$ ipython --no-banner

In [1]: import numpy as np

In [2]: from numpy import linalg as LA

In [3]: np.set_printoptions(precision=4, suppress=True, linewidth=120)

In [4]: u = np.array([0, 0, 0, 1, 3, 1, 3])

In [5]: rng = np.random.default_rng(42109)

In [6]: data = np.outer(rng.normal(size=22), u) + 0.1 * rng.normal(size=(22, 7))

In [7]: data
Out[7]: 
array([[ 0.0414,  0.0375, -0.0794, -0.0554, -0.1757,  0.2111, -0.1233],
       [-0.0147,  0.0545, -0.0885,  0.2003,  0.4335,  0.1874,  0.2866],
       [ 0.058 , -0.0921,  0.0481,  0.4579,  1.5105,  0.5199,  1.5689],
       [ 0.1745,  0.0126,  0.0682, -0.1682, -0.9454, -0.3343, -0.6594],
       [ 0.1032, -0.1235,  0.0379, -0.1437, -0.4937, -0.0947, -0.4124],
       [-0.1137,  0.0118, -0.0854,  0.4687,  1.3503,  0.4536,  1.2813],
       [-0.0557, -0.0357, -0.0182,  1.2129,  3.1539,  0.9901,  3.3529],
       [ 0.0303, -0.176 ,  0.0248,  0.3956,  0.7265,  0.3541,  1.1569],
       [ 0.0913,  0.0693, -0.0913,  0.215 ,  0.5417,  0.285 ,  0.2413],
       [ 0.0017,  0.0105,  0.0102,  0.5256,  1.5938,  0.5888,  1.4654],
       [ 0.0809, -0.0361,  0.1457,  0.7975,  2.272 ,  0.8651,  2.2439],
       [ 0.2107, -0.1158, -0.0456, -1.4503, -4.4469, -1.5556, -4.4615],
       [ 0.0536,  0.1656,  0.08  ,  0.5202,  1.4226,  0.5528,  1.637 ],
       [-0.2129, -0.0361, -0.0749, -0.8791, -2.5292, -0.9233, -2.6316],
       [ 0.1645, -0.0012,  0.0923,  0.7382,  2.0213,  0.7385,  2.4428],
       [-0.0999,  0.1405, -0.1866,  0.2079,  0.7682,  0.3424,  0.4617],
       [-0.1834,  0.0462, -0.0513,  1.6345,  5.1583,  1.8595,  5.359 ],
       [-0.2182, -0.2401,  0.1436, -0.4878, -1.3015, -0.6325, -1.3648],
       [-0.2441, -0.2171,  0.0169,  0.6031,  1.8409,  0.5943,  1.9543],
       [ 0.1036,  0.0682,  0.0096,  0.0764,  0.3393,  0.1299,  0.1026],
       [ 0.0884,  0.0473, -0.0982,  0.6918,  1.7302,  0.6989,  1.7653],
       [-0.1202, -0.0615,  0.0485, -1.4122, -4.1795, -1.5872, -4.3756]])

In [8]: cen = data - data.mean(axis=0)

In [9]: left, s, Vt = LA.svd(cen, full_matrices=False)

In [10]: (np.sign(left[:, 0]) == np.sign(left[0, 0])).astype(int)
Out[10]: array([1, 1, 0, 1, 1, 0, 0, 0, 1, 0, 0, 1, 0, 1, 0, 0, 0, 1, 0, 1, 0, 1])

In [11]: s
Out[11]: array([15.4845,  0.7591,  0.696 ,  0.3659,  0.3174,  0.2788,  0.1707])

In [12]: np.abs(Vt[-1])
Out[12]: array([0.3444, 0.0942, 0.4776, 0.6346, 0.2289, 0.4145, 0.1324])

In [13]: np.round(cen.mean(axis=0), 4) + 0
Out[13]: array([0., 0., 0., 0., 0., 0., 0.])

In [14]: s ** 2 / (s ** 2).sum()
Out[14]: array([0.9942, 0.0024, 0.002 , 0.0006, 0.0004, 0.0003, 0.0001])

In [15]: np.abs(left[:, 0]).argmax()
Out[15]: np.int64(11)

In [16]: LA.matrix_rank(cen)
Out[16]: np.int64(7)

In [17]: P = data @ LA.solve(data.T @ data, data.T)

In [18]: np.round(np.trace(P), 4)
Out[18]: np.float64(7.0)

In [19]: np.allclose(P @ P, P)
Out[19]: True

In [20]: P @ data[:, 5]
Out[20]: 
array([ 0.2111,  0.1874,  0.5199, -0.3343, -0.0947,  0.4536,  0.9901,  0.3541,  0.285 ,  0.5888,  0.8651, -1.5556,
        0.5528, -0.9233,  0.7385,  0.3424,  1.8595, -0.6325,  0.5943,  0.1299,  0.6989, -1.5872])

In [21]: left, s, Vt = LA.svd(data)

In [22]: np.argmax(s[:-1] / (s[1:] + 1e-6)) + 1
Out[22]: np.int64(1)

In [23]: s
Out[23]: array([15.8883,  0.76  ,  0.696 ,  0.3659,  0.345 ,  0.2911,  0.1816])

In [24]: A2 = left[:, :1] @ np.diag(s[:1]) @ Vt[:1]

In [25]: round(float(LA.norm(data - A2, 2)), 4), np.round(s[1], 4)
Out[25]: (0.76, np.float64(0.76))

In [26]: np.round(np.abs(data - A2).max(), 4)
Out[26]: np.float64(0.2495)

In [27]: LA.matrix_rank(data, rtol=0.05)
Out[27]: np.int64(1)
